% python3 -q
>>> import numpy as np
>>> import numpy.linalg as la
>>> np.set_printoptions(precision=3, suppress=True, linewidth=140)
>>> tidy = lambda a: np.round(a, 3) + 0
>>> J = np.diag(np.array([-2, 0, -1, -1, 1, 1, -1])) + 2 * np.eye(7, k=1) + 2 * np.eye(7, k=-1)
>>> print(J)
[[-2.  2.  0.  0.  0.  0.  0.]
 [ 2.  0.  2.  0.  0.  0.  0.]
 [ 0.  2. -1.  2.  0.  0.  0.]
 [ 0.  0.  2. -1.  2.  0.  0.]
 [ 0.  0.  0.  2.  1.  2.  0.]
 [ 0.  0.  0.  0.  2.  1.  2.]
 [ 0.  0.  0.  0.  0.  2. -1.]]
>>> # symmetric, so the eigenvalues are real
>>> out = J[0, 0] * J[1:] - np.outer(J[1:, 0], J[0])
>>> out
array([[ 0., -4., -4., -0., -0., -0., -0.],
       [ 0., -4.,  2., -4., -0., -0., -0.],
       [ 0., -0., -4.,  2., -4., -0., -0.],
       [ 0., -0., -0., -4., -2., -4., -0.],
       [ 0., -0., -0., -0., -4., -2., -4.],
       [ 0., -0., -0., -0., -0., -4.,  2.]])
>>> J[:, 0] / J[0, 0]
array([ 1., -1., -0., -0., -0., -0., -0.])
>>> print(np.flatnonzero(~out.round(6).any(axis=1)))
[]
>>> blk = np.stack([J, 2 * J, J[::-1]])
>>> tidy(la.norm(blk, axis=(1, 2)))
array([ 7.55, 15.1 ,  7.55])
>>> print(tidy(la.det(blk)))
[  236. 30208.  -236.]
>>> la.matrix_rank(blk)
array([7, 7, 7])
>>> blk.shape
(3, 7, 7)
>>> def softmax(z):
...     e = np.exp(z - z.max(axis=-1, keepdims=True))
...     return e / e.sum(axis=-1, keepdims=True)
... 
>>> print(tidy(softmax(J).sum(axis=1)))
[1. 1. 1. 1. 1. 1. 1.]
>>> tidy(softmax(J[6]))
array([0.078, 0.078, 0.078, 0.078, 0.078, 0.579, 0.029])
>>> tidy(softmax(J[6] + -1))
array([0.078, 0.078, 0.078, 0.078, 0.078, 0.579, 0.029])
>>> scores = J @ J.T / np.sqrt(7)
>>> softmax(scores).round(6).argmax(axis=1)
array([0, 1, 2, 3, 4, 5, 6])
>>> tidy(softmax(scores)[6] @ J)
array([ 0.   ,  0.248,  0.186,  0.623,  0.528,  1.443, -0.286])
>>> x0 = np.array([2, -1, -2, 0, -1, -2, 3])
>>> target = J @ x0
>>> target
array([-6.,  0.,  0., -6., -5.,  2., -7.])
>>> tidy(la.solve(J, J[:, 0]))
array([1., 0., 0., 0., 0., 0., 0.])
>>> tidy(la.solve(J.T, J[5]))
array([0., 0., 0., 0., 0., 1., 0.])
>>> tidy(la.solve(J, target + J[:, 5]))
array([ 2., -1., -2.,  0., -1., -1.,  3.])
>>> tidy(la.solve(J, target))
array([ 2., -1., -2.,  0., -1., -2.,  3.])
>>> E = np.array([[2, 0, 3, 3, 1, 1],
...     [3, 1, 2, 3, 3, 1],
...     [0, 0, 0, 2, 3, 2],
...     [3, 1, 2, 1, 0, 0],
...     [1, 2, 0, 3, 0, 2],
...     [3, 3, 1, 3, 1, 3]])
>>> E[2] = E[5]
>>> E
array([[2, 0, 3, 3, 1, 1],
       [3, 1, 2, 3, 3, 1],
       [3, 3, 1, 3, 1, 3],
       [3, 1, 2, 1, 0, 0],
       [1, 2, 0, 3, 0, 2],
       [3, 3, 1, 3, 1, 3]])
>>> # null space of dimension 1
>>> np.trace(E)
np.int64(8)
>>> tidy(np.sort(np.abs(la.eigvals(E))))
array([ 0.   ,  1.203,  1.203,  2.313,  2.313, 10.721])
>>> (E + E.T) / 2
array([[2. , 1.5, 3. , 3. , 1. , 2. ],
       [1.5, 1. , 2.5, 2. , 2.5, 2. ],
       [3. , 2.5, 1. , 2.5, 0.5, 2. ],
       [3. , 2. , 2.5, 1. , 1.5, 1.5],
       [1. , 2.5, 0.5, 1.5, 0. , 1.5],
       [2. , 2. , 2. , 1.5, 1.5, 3. ]])
>>> print(tidy(la.det(E)))
0.0
>>> print(np.allclose(E, E.T))
False
>>> print(np.allclose(E @ E.T, E.T @ E))
False
>>> assert E == E.T
Traceback (most recent call last):
  File "<python-input-40>", line 1, in <module>
    assert E == E.T
           ^^^^^^^^
ValueError: The truth value of an array with more than one element is ambiguous. Use a.any() or a.all()
>>> U, sv, VT = la.svd(E)
>>> evecs = VT[:(sv > 1e-8).sum()]
>>> rng = np.random.default_rng(71)
>>> x0 = E[1] + -1 * E[4] + rng.integers(2) * np.eye(6)[2]
>>> print(x0)
[ 2. -1.  3.  0.  3. -1.]
>>> la.matrix_rank(np.vstack([E, x0]))
np.int64(6)
>>> np.allclose(evecs.T @ evecs @ x0, x0)
False
>>> print(tidy(np.diag(evecs.T @ evecs)))
[0.752 0.568 0.787 0.992 0.977 0.924]
>>> tidy(la.norm(x0 - evecs.T @ evecs @ x0))
np.float64(0.462)
>>> rank = la.matrix_rank(E)
>>> rank
np.int64(5)
>>> null = la.svd(E)[2][rank:].T
>>> null.shape
(6, 1)
>>> [int(la.matrix_rank(E[:i])) for i in range(1, len(E) + 1)]
[1, 2, 3, 4, 5, 5]
>>> la.matrix_rank(E.T @ E), la.matrix_rank(E @ E.T)
(np.int64(5), np.int64(5))
>>> [int(la.matrix_rank(E[:, :j + 1])) for j in range(6)]
[1, 2, 3, 4, 5, 5]
>>> out = np.array([[1, 1], [1, -1]])
>>> m1 = np.kron(out, np.kron(out, out))[rng.permutation(8)][:3]
>>> m1
array([[ 1,  1, -1, -1,  1,  1, -1, -1],
       [ 1, -1,  1, -1,  1, -1,  1, -1],
       [ 1, -1, -1,  1, -1,  1,  1, -1]])
>>> np.abs(m1).max()
np.int64(1)
>>> np.zeros(3, 8)
Traceback (most recent call last):
  File "<python-input-61>", line 1, in <module>
    np.zeros(3, 8)
    ~~~~~~~~^^^^^^
TypeError: Cannot interpret '8' as a data type
>>> m1.sum(axis=1)
array([0, 0, 0])
>>> print(tidy(m1.mean(axis=0)))
[ 1.    -0.333 -0.333 -0.333  0.333  0.333  0.333 -1.   ]
>>> tidy(la.norm(m1))
np.float64(4.899)
>>> m1[3]
Traceback (most recent call last):
  File "<python-input-65>", line 1, in <module>
    m1[3]
    ~~^^^
IndexError: index 3 is out of bounds for axis 0 with size 3
>>> m1.shape
(3, 8)
>>> np.count_nonzero(m1)
np.int64(24)
>>> la.rank(m1)
Traceback (most recent call last):
  File "<python-input-68>", line 1, in <module>
    la.rank(m1)
    ^^^^^^^
AttributeError: module 'numpy.linalg' has no attribute 'rank'
>>> np.allclose(J @ J.T, J.T @ J)
True
>>> la.determinant(J)
Traceback (most recent call last):
  File "<python-input-70>", line 1, in <module>
    la.determinant(J)
    ^^^^^^^^^^^^^^
AttributeError: module 'numpy.linalg' has no attribute 'determinant'
>>> J @ J
array([[ 8., -4.,  4.,  0.,  0.,  0.,  0.],
       [-4.,  8., -2.,  4.,  0.,  0.,  0.],
       [ 4., -2.,  9., -4.,  4.,  0.,  0.],
       [ 0.,  4., -4.,  9.,  0.,  4.,  0.],
       [ 0.,  0.,  4.,  0.,  9.,  4.,  4.],
       [ 0.,  0.,  0.,  4.,  4.,  9.,  0.],
       [ 0.,  0.,  0.,  0.,  4.,  0.,  5.]])
>>> assert J == J.T
Traceback (most recent call last):
  File "<python-input-72>", line 1, in <module>
    assert J == J.T
           ^^^^^^^^
ValueError: The truth value of an array with more than one element is ambiguous. Use a.any() or a.all()
>>> tidy(np.sort(np.abs(la.eigvals(J))))
array([0.717, 1.058, 2.376, 2.501, 3.113, 3.929, 4.282])
>>> (J + J.T) / 2
array([[-2.,  2.,  0.,  0.,  0.,  0.,  0.],
       [ 2.,  0.,  2.,  0.,  0.,  0.,  0.],
       [ 0.,  2., -1.,  2.,  0.,  0.,  0.],
       [ 0.,  0.,  2., -1.,  2.,  0.,  0.],
       [ 0.,  0.,  0.,  2.,  1.,  2.,  0.],
       [ 0.,  0.,  0.,  0.,  2.,  1.,  2.],
       [ 0.,  0.,  0.,  0.,  0.,  2., -1.]])
>>> blk = np.stack([m1, 5 * m1, m1[::-1]])
>>> tidy(la.norm(blk, axis=(1, 2)))
array([ 4.899, 24.495,  4.899])
>>> la.matrix_rank(blk.reshape(3, -1))
np.int64(2)
>>> np.einsum("bij,cij->bc", blk, blk)
array([[ 24, 120,   8],
       [120, 600,  40],
       [  8,  40,  24]])
>>> m1.reshape(2, -1)
array([[ 1,  1, -1, -1,  1,  1, -1, -1,  1, -1,  1, -1],
       [ 1, -1,  1, -1,  1, -1, -1,  1, -1,  1,  1, -1]])
>>> print(m1.reshape(-1, 2))
[[ 1  1]
 [-1 -1]
 [ 1  1]
 [-1 -1]
 [ 1 -1]
 [ 1 -1]
 [ 1 -1]
 [ 1 -1]
 [ 1 -1]
 [-1  1]
 [-1  1]
 [ 1 -1]]
>>> m1.ravel(order="F")
array([ 1,  1,  1,  1, -1, -1, -1,  1, -1, -1, -1,  1,  1,  1, -1,  1, -1,  1, -1,  1,  1, -1, -1, -1])
>>> blk = m1.reshape(3, 2, -1)
>>> np.einsum("ihd,jhd->hij", blk, blk).shape
(2, 3, 3)
>>> blk.sum(axis=1)
array([[ 2,  2, -2, -2],
       [ 2, -2,  2, -2],
       [ 0,  0,  0,  0]])
>>> blk.shape
(3, 2, 4)
>>> t = np.radians(30)
>>> R = np.eye(8)
>>> R[3, 3] = R[6, 6] = np.cos(t)
>>> R[3, 6], R[6, 3] = -np.sin(t), np.sin(t)
>>> tidy(R)
array([[ 1.   ,  0.   ,  0.   ,  0.   ,  0.   ,  0.   ,  0.   ,  0.   ],
       [ 0.   ,  1.   ,  0.   ,  0.   ,  0.   ,  0.   ,  0.   ,  0.   ],
       [ 0.   ,  0.   ,  1.   ,  0.   ,  0.   ,  0.   ,  0.   ,  0.   ],
       [ 0.   ,  0.   ,  0.   ,  0.866,  0.   ,  0.   , -0.5  ,  0.   ],
       [ 0.   ,  0.   ,  0.   ,  0.   ,  1.   ,  0.   ,  0.   ,  0.   ],
       [ 0.   ,  0.   ,  0.   ,  0.   ,  0.   ,  1.   ,  0.   ,  0.   ],
       [ 0.   ,  0.   ,  0.   ,  0.5  ,  0.   ,  0.   ,  0.866,  0.   ],
       [ 0.   ,  0.   ,  0.   ,  0.   ,  0.   ,  0.   ,  0.   ,  1.   ]])
>>> out = m1 @ R.T
>>> tidy(la.det(R)), tidy(np.trace(R))
(np.float64(1.0), np.float64(7.732))
>>> tidy(np.abs(out - m1).max(axis=0))
array([0.   , 0.   , 0.   , 0.634, 0.   , 0.   , 0.634, 0.   ])
>>> np.allclose(la.norm(m1, axis=1), la.norm(out, axis=1))
True
>>> tidy(out)
array([[ 1.   ,  1.   , -1.   , -0.366,  1.   ,  1.   , -1.366, -1.   ],
       [ 1.   , -1.   ,  1.   , -1.366,  1.   , -1.   ,  0.366, -1.   ],
       [ 1.   , -1.   , -1.   ,  0.366, -1.   ,  1.   ,  1.366, -1.   ]])
>>> tidy(la.svd(m1, compute_uv=False)), tidy(la.svd(out, compute_uv=False))
(array([2.828, 2.828, 2.828]), array([2.828, 2.828, 2.828]))
>>> K = np.load("out10.npy")
>>> K
array([[-0.26, -0.8 , -1.73,  0.15,  0.99, -0.52,  1.6 ],
       [ 1.1 ,  1.8 ,  1.06, -1.11,  1.12,  0.14, -1.54],
       [ 0.  ,  0.4 ,  1.58,  0.12, -1.34,  0.52, -1.32],
       [ 0.9 ,  2.  ,  2.95, -0.75, -0.85,  0.8 , -3.  ]])
>>> # rank 2
>>> U, sv, VT = la.svd(K)
>>> np.argmax(sv[:-1] / (sv[1:] + 1e-6)) + 1
np.int64(2)
>>> out = U[:, :2] @ np.diag(sv[:2]) @ VT[:2]
>>> tidy(la.norm(K - out, 2)), tidy(sv[2])
(np.float64(0.0), np.float64(0.0))
>>> U, sv, VT = la.svd(K)
>>> evecs = VT[:(sv > 1e-8).sum()]
>>> x0 = K[0] + 2 * K[3] + rng.integers(2) * np.eye(7)[3]
>>> tidy(x0)
array([ 1.54,  3.2 ,  4.17, -0.35, -0.71,  1.08, -4.4 ])
>>> np.allclose(evecs.T @ evecs @ x0, x0)
False
>>> print(la.matrix_rank(np.vstack([K, x0])))
3
>>> [round(float(x), 3) for x in la.svd(K, compute_uv=False)[:3]]
[6.523, 2.522, 0.0]
>>> mat = np.array([[1, 0, 0, 0], [0, 1, 0, 0], [-2, -1, 1, 0], [-1, 2, -2, 1]])
>>> mat
array([[ 1,  0,  0,  0],
       [ 0,  1,  0,  0],
       [-2, -1,  1,  0],
       [-1,  2, -2,  1]])
>>> # triangular: eigenvalues sit on the diagonal
>>> labels = rng.permutation(4)
>>> labels
array([2, 1, 0, 3])
>>> out = mat[labels][:, labels]
>>> np.allclose(out, mat)
False
>>> np.diag(out)
array([1, 1, 1, 1])
>>> print(tidy(la.det(out)), tidy(la.det(mat[labels])))
1.0 -1.0
>>> np.trace(out)
np.int64(4)
